$ python -q
>>> import numpy as np
>>> np.set_printoptions(precision=3, suppress=True, linewidth=140, legacy="1.25")
>>> data = np.load("data.npy")
>>> data
array([[-0.8, -1.3, -0.3, -3. ],
       [ 0.5, -0.4, -0.2, -1. ],
       [ 1. ,  0.5,  3.1,  8. ],
       [-1.4, -1. ,  0.1, -8. ]])
>>> # column 3 is much longer than the rest
>>> rng = np.random.default_rng(58135)
>>> lab = rng.permutation(4)
>>> lab
array([1, 3, 2, 0])
>>> M2 = data[lab][:, lab]
>>> np.allclose(M2, data)
False
>>> x0 = np.array([1, 3, 1, 0])
>>> a = np.maximum(data @ x0, 0)
>>> np.tanh(data @ x0)
array([-1.   , -0.716,  1.   , -1.   ])
>>> np.maximum(data @ (3 * x0), 0)
array([ 0. ,  0. , 16.8,  0. ])
>>> data.T @ a
array([ 5.6 ,  2.8 , 17.36, 44.8 ])
>>> a
array([0. , 0. , 5.6, 0. ])
>>> M2 = np.array([[1, 2, -1], [0, -3, 2], [1, 2, -2], [-3, 2, -3]])
>>> np.vstack([data, M2.T]).shape
(7, 4)
>>> np.einsum("ik,kj->ij", data, M2)
array([[  7.9,  -4.3,   7.8],
       [  3.3,  -0.2,   2.1],
       [-19.9,  22.7, -30.2],
       [ 22.7, -15.6,  23.2]])
>>> data @ M2
array([[  7.9,  -4.3,   7.8],
       [  3.3,  -0.2,   2.1],
       [-19.9,  22.7, -30.2],
       [ 22.7, -15.6,  23.2]])
>>> np.einsum("ij->j", data)
array([-0.7, -2.2,  2.7, -4. ])
>>> hat = np.triu(np.array([[-1, -2, 0, 0], [0, 0, -2, 9], [3, 9, -5, -6], [8, 1, -3, 5]]), 1) + np.eye(4)
>>> M2 = hat @ data @ np.linalg.inv(hat)
>>> np.round(np.trace(M2), 3), np.trace(data)
(-6.1, -6.1)
>>> np.poly(M2)
array([  1.   ,   6.1  , -23.55 , -13.402, -18.733])
>>> np.linalg.matrix_rank(M2)
4
>>> M2 = np.array([[2, 2, -2, 2, -1],
...     [-2, 3, -3, 1, -1],
...     [-1, -2, -1, 1, 0],
...     [-1, -3, -1, 1, -3],
...     [0, 3, 3, 0, -2]])
>>> E = np.triu(M2, 1)
>>> E
array([[ 0,  2, -2,  2, -1],
       [ 0,  0, -3,  1, -1],
       [ 0,  0,  0,  1,  0],
       [ 0,  0,  0,  0, -3],
       [ 0,  0,  0,  0,  0]])
>>> r = np.linalg.matrix_rank(E)
>>> r
4
>>> null = np.linalg.svd(E)[2][r:].T
>>> print([int(np.linalg.matrix_rank(E[:i])) for i in range(1, len(E) + 1)])
[1, 2, 3, 4, 4]
>>> print(null.shape)
(5, 1)
>>> print([int(np.linalg.matrix_rank(np.delete(E, i, axis=0))) for i in range(5)])
[3, 3, 3, 3, 4]
>>> print(null @ null.T)
[[1. 0. 0. 0. 0.]
 [0. 0. 0. 0. 0.]
 [0. 0. 0. 0. 0.]
 [0. 0. 0. 0. 0.]
 [0. 0. 0. 0. 0.]]
>>> np.trace(E)
0
>>> (E - E.T) / 2
array([[ 0. ,  1. , -1. ,  1. , -0.5],
       [-1. ,  0. , -1.5,  0.5, -0.5],
       [ 1. ,  1.5,  0. ,  0.5,  0. ],
       [-1. , -0.5, -0.5,  0. , -1.5],
       [ 0.5,  0.5,  0. ,  1.5,  0. ]])
>>> print(E[4] @ E[0])
0
>>> np.round(np.linalg.norm(E) ** 2 / np.linalg.norm(E, 2) ** 2, 3)
1.505
>>> x0 = np.array([0, -1, 2, 0, -1])
>>> a = np.maximum(E @ x0, 0)
>>> E * (a > 1e-9)[:, None]
array([[ 0,  0,  0,  0,  0],
       [ 0,  0,  0,  0,  0],
       [ 0,  0,  0,  0,  0],
       [ 0,  0,  0,  0, -3],
       [ 0,  0,  0,  0,  0]])
>>> np.tanh(E @ x0)
array([-1.   , -1.   ,  0.   ,  0.995,  0.   ])
>>> E.T @ a
array([ 0,  0,  0,  0, -9])
>>> np.maximum(E @ (3 * x0), 0)
array([0, 0, 0, 9, 0])
>>> left, sigma, VT = np.linalg.svd(E)
>>> evecs = VT[:(sigma > 1e-8).sum()]
>>> x0 = E[1] + -1 * E[3] + rng.integers(2) * np.eye(5)[3]
>>> x0
array([ 0.,  0., -3.,  2.,  2.])
>>> np.round(evecs.T @ evecs, 3) + 0
array([[0., 0., 0., 0., 0.],
       [0., 1., 0., 0., 0.],
       [0., 0., 1., 0., 0.],
       [0., 0., 0., 1., 0.],
       [0., 0., 0., 0., 1.]])
>>> np.allclose(evecs.T @ evecs @ x0, x0)
True
>>> print(np.round(np.linalg.norm(x0 - evecs.T @ evecs @ x0), 3))
0.0
>>> feats = np.load("x.npy")
>>> feats
array([[  2,   0,   2],
       [  0,  18, -12],
       [  2, -12,  10]])
>>> # symmetric
>>> round(float(np.linalg.det(feats)), 3)
0.0
>>> (feats - feats.T) / 2
array([[0., 0., 0.],
       [0., 0., 0.],
       [0., 0., 0.]])
>>> np.round(np.abs(np.linalg.eigvals(feats)).max(), 3)
26.705
>>> (feats + feats.T) / 2
array([[  2.,   0.,   2.],
       [  0.,  18., -12.],
       [  2., -12.,  10.]])
>>> def softmax(z):
...     e = np.exp(z - z.max(axis=-1, keepdims=True))
...     return e / e.sum(axis=-1, keepdims=True)
... 
>>> np.round(softmax(10 * feats[1]), 3) + 0
array([0., 1., 0.])
>>> print(np.round(softmax(feats[1]), 3) + 0)
[0. 1. 0.]
>>> scores = feats @ feats.T / np.sqrt(3)
>>> print(np.round(softmax(scores), 3) + 0)
[[0. 0. 1.]
 [0. 1. 0.]
 [0. 0. 1.]]
>>> print(np.round(softmax(scores + np.triu(np.full(scores.shape, -np.inf), 1)), 3) + 0)
[[1. 0. 0.]
 [0. 1. 0.]
 [0. 0. 1.]]
>>> np.round(softmax(scores)[1] @ feats, 3) + 0
array([  0.,  18., -12.])
>>> hat = np.triu(np.array([[2, 3, 2, 0, 5],
...     [4, 0, 0, 2, 3],
...     [0, 3, 0, 3, 5],
...     [5, 1, 0, 3, 4],
...     [4, 2, 3, 3, 2]]), 1) + np.eye(5)
>>> M2 = hat @ E @ np.linalg.inv(hat)
>>> np.poly(M2)
array([1., 0., 0., 0., 0., 0.])
>>> hat @ E - E @ hat
array([[  0.,   0.,  -9.,   7.,  -7.],
       [  0.,   0.,   0.,   9.,   5.],
       [  0.,   0.,   0.,   0., -13.],
       [  0.,   0.,   0.,   0.,   0.],
       [  0.,   0.,   0.,   0.,   0.]])
>>> round(float(np.linalg.det(M2)), 3)
0.0
>>> K = np.loadtxt("layer9.csv", delimiter=",")
>>> K
array([[-2.,  5.,  0.,  0.],
       [ 5.,  1.,  5.,  0.],
       [ 0.,  5., -3.,  5.],
       [ 0.,  0.,  5.,  3.]])
>>> evals, evecs = np.linalg.eig(K)
>>> np.sort(np.linalg.eigvals(np.linalg.inv(K)))
array([-0.261, -0.111,  0.127,  0.254])
>>> evals
array([-8.987, -3.83 ,  7.877,  3.939])
>>> x0 = np.array([0, 1, 5, 0])
>>> a = np.maximum(K @ x0, 0)
>>> K * (a > 1e-9)[:, None]
array([[-2.,  5.,  0.,  0.],
       [ 5.,  1.,  5.,  0.],
       [ 0.,  0., -0.,  0.],
       [ 0.,  0.,  5.,  3.]])
>>> print(np.tanh(K @ x0))
[ 1.  1. -1.  1.]
>>> np.flatnonzero(a > 1e-9)
array([0, 1, 3])
>>> gram = K.T @ K
>>> np.linalg.eigvalsh(gram)[::-1]
array([80.761, 62.054, 15.517, 14.668])
>>> np.linalg.svd(K, compute_uv=False) ** 2
array([80.761, 62.054, 15.517, 14.668])
>>> (K @ K.T).shape
(4, 4)
>>> np.diag(gram)
array([29., 51., 59., 34.])
>>> W2 = np.array([[1.0, -1.7, 0.0], [0.2, -1.3, -1.4]])
>>> A = np.array([[4, 0],
...     [2, 1],
...     [7, 3],
...     [2, 3],
...     [4, 3],
...     [8, 9],
...     [5, 5],
...     [2, 7],
...     [1, 4],
...     [8, 2],
...     [2, 6],
...     [9, 6],
...     [5, 7],
...     [2, 1],
...     [3, 5],
...     [8, 4]]) @ W2 + 0.1 * rng.normal(size=(16, 3))
>>> A
array([[  4.012,  -6.673,   0.002],
       [  2.09 ,  -4.606,  -1.413],
       [  7.706, -15.71 ,  -4.197],
       [  2.395,  -7.43 ,  -4.175],
       [  4.402, -10.861,  -4.314],
       [  9.713, -25.212, -12.628],
       [  6.07 , -15.042,  -6.8  ],
       [  3.508, -12.568,  -9.791],
       [  1.541,  -6.845,  -5.709],
       [  8.384, -16.213,  -2.941],
       [  3.364, -11.232,  -8.267],
       [ 10.071, -23.099,  -8.269],
       [  6.358, -17.454,  -9.693],
       [  2.132,  -4.625,  -1.488],
       [  3.974, -11.618,  -7.026],
       [  8.913, -18.767,  -5.665]])
>>> np.round(np.linalg.norm(A, 2) / np.linalg.norm(A), 3)
0.989
>>> np.argsort(-np.linalg.norm(A, axis=0).round(6), kind="stable")[:3]
array([1, 2, 0])
>>> np.linalg.matrix_rank(A, rtol=0.1)
2
>>> hat = A @ np.linalg.solve(A.T @ A, A.T)
>>> print(np.allclose(hat @ hat, hat))
True
>>> np.round(np.linalg.eigvalsh(hat), 3) + 0
array([0., 0., 0., 0., 0., 0., 0., 0., 0., 0., 0., 0., 0., 1., 1., 1.])
>>> hat @ A[:, 1]
array([ -6.673,  -4.606, -15.71 ,  -7.43 , -10.861, -25.212, -15.042, -12.568,  -6.845, -16.213, -11.232, -23.099, -17.454,  -4.625,
       -11.618, -18.767])
>>> lab = A[:, 0] > np.median(A[:, 0])
>>> f = A[lab].mean(axis=0) - A[~lab].mean(axis=0)
>>> lab.astype(int)
array([0, 0, 1, 0, 1, 1, 1, 0, 0, 1, 0, 1, 1, 0, 0, 1])
>>> f
array([ 4.825, -9.595, -2.08 ])
>>> print(round(float((((A - A.mean(axis=0)) @ f > 0) == lab).mean()), 3))
0.938
>>> x0 = np.array([1, 0, 0])
>>> target = A @ x0
>>> np.round(np.linalg.lstsq(A, target)[0], 3) + 0
array([1., 0., 0.])
>>> target = target + 0.1 * rng.normal(size=16)
>>> target
array([ 3.984,  2.225,  7.509,  2.344,  4.362,  9.521,  6.205,  3.466,  1.586,  8.368,  3.292, 10.062,  6.323,  2.117,  3.851,  9.037])
>>> coef, *_ = np.linalg.lstsq(A, target)
>>> [round(float(np.linalg.norm(np.linalg.solve(A.T @ A + lam * np.eye(3), A.T @ target))), 2) for lam in (0, 1, 10, 100)]
[0.91, 0.6, 0.56, 0.42]
>>> np.round(A.T @ (target - A @ coef), 3) + 0
array([0., 0., 0.])
>>> M2 = np.array([[5, 3, 3], [5, 5, 1]])
>>> W2 = np.kron(M2, K)
>>> round(float(np.linalg.norm(W2, 2)), 3), round(np.linalg.norm(M2, 2) * np.linalg.norm(K, 2), 3)
(85.343, 85.343)
>>> W2
array([[-10.,  25.,   0.,   0.,  -6.,  15.,   0.,   0.,  -6.,  15.,   0.,   0.],
       [ 25.,   5.,  25.,   0.,  15.,   3.,  15.,   0.,  15.,   3.,  15.,   0.],
       [  0.,  25., -15.,  25.,   0.,  15.,  -9.,  15.,   0.,  15.,  -9.,  15.],
       [  0.,   0.,  25.,  15.,   0.,   0.,  15.,   9.,   0.,   0.,  15.,   9.],
       [-10.,  25.,   0.,   0., -10.,  25.,   0.,   0.,  -2.,   5.,   0.,   0.],
       [ 25.,   5.,  25.,   0.,  25.,   5.,  25.,   0.,   5.,   1.,   5.,   0.],
       [  0.,  25., -15.,  25.,   0.,  25., -15.,  25.,   0.,   5.,  -3.,   5.],
       [  0.,   0.,  25.,  15.,   0.,   0.,  25.,  15.,   0.,   0.,   5.,   3.]])
>>> F = np.load("run9.npy")
>>> F
array([[3, 3, 3],
       [3, 6, 6],
       [3, 6, 9]])
>>> # symmetric, so the eigenvalues are real
>>> np.linalg.eigvals(F)
array([15.147,  1.929,  0.924])
>>> round(np.linalg.det(F[::-1]), 3)
-27.0
>>> x0 = np.ones(3)
>>> for _ in range(4):
...     x0 = F @ x0
...     x0 /= np.linalg.norm(x0)
...     print(round(x0 @ F @ x0, 3))
... 
15.129
15.146
15.147
15.147
>>> x0
array([0.328, 0.591, 0.737])
>>> W0 = np.array([[0, 3, 3, 0, 0], [0, 0, 1, 1, 2], [0, 3, 3, 0, 0]])
>>> np.round(np.linalg.norm(W0, 2) / np.linalg.norm(W0), 3)
0.933
>>> np.linalg.cond(W0) > 100
True
>>> [round(float(x), 3) for x in np.linalg.svd(W0, compute_uv=False)[:3]]
[6.049, 2.326, 0.0]
>>> M2 = W0 + rng.integers(-2, 3, (3, 2)) @ rng.integers(-2, 3, (2, 5))
>>> M2
array([[-1,  6,  4,  2,  3],
       [ 6,  2,  3,  5,  4],
       [ 1,  5,  4,  2,  2]])
>>> np.linalg.matrix_rank(M2 - W0, tol=1e-8)
2
>>> np.round(np.linalg.svd(M2 - W0, compute_uv=False), 3) + 0
array([9.019, 4.544, 0.   ])
>>> np.abs(np.diag(np.linalg.qr(W0)[1])) > 1e-9
array([False,  True,  True])
>>> np.unique(W0.round(6), axis=0).shape
(2, 5)
>>> r = np.linalg.matrix_rank(W0)
>>> r
2
>>> null = np.linalg.svd(W0)[2][r:].T
>>> np.round(null @ null.T, 3) + 0
array([[ 1.   ,  0.   ,  0.   ,  0.   ,  0.   ],
       [ 0.   ,  0.455, -0.455,  0.091,  0.182],
       [ 0.   , -0.455,  0.455, -0.091, -0.182],
       [ 0.   ,  0.091, -0.091,  0.818, -0.364],
       [ 0.   ,  0.182, -0.182, -0.364,  0.273]])
>>> [int(np.linalg.matrix_rank(W0[:, :j + 1])) for j in range(5)]
[0, 1, 2, 2, 2]
>>> print([int(np.linalg.matrix_rank(W0[:i])) for i in range(1, len(W0) + 1)])
[1, 2, 2]
>>> np.round(W0 @ null, 3) + 0
array([[0., 0., 0.],
       [0., 0., 0.],
       [0., 0., 0.]])
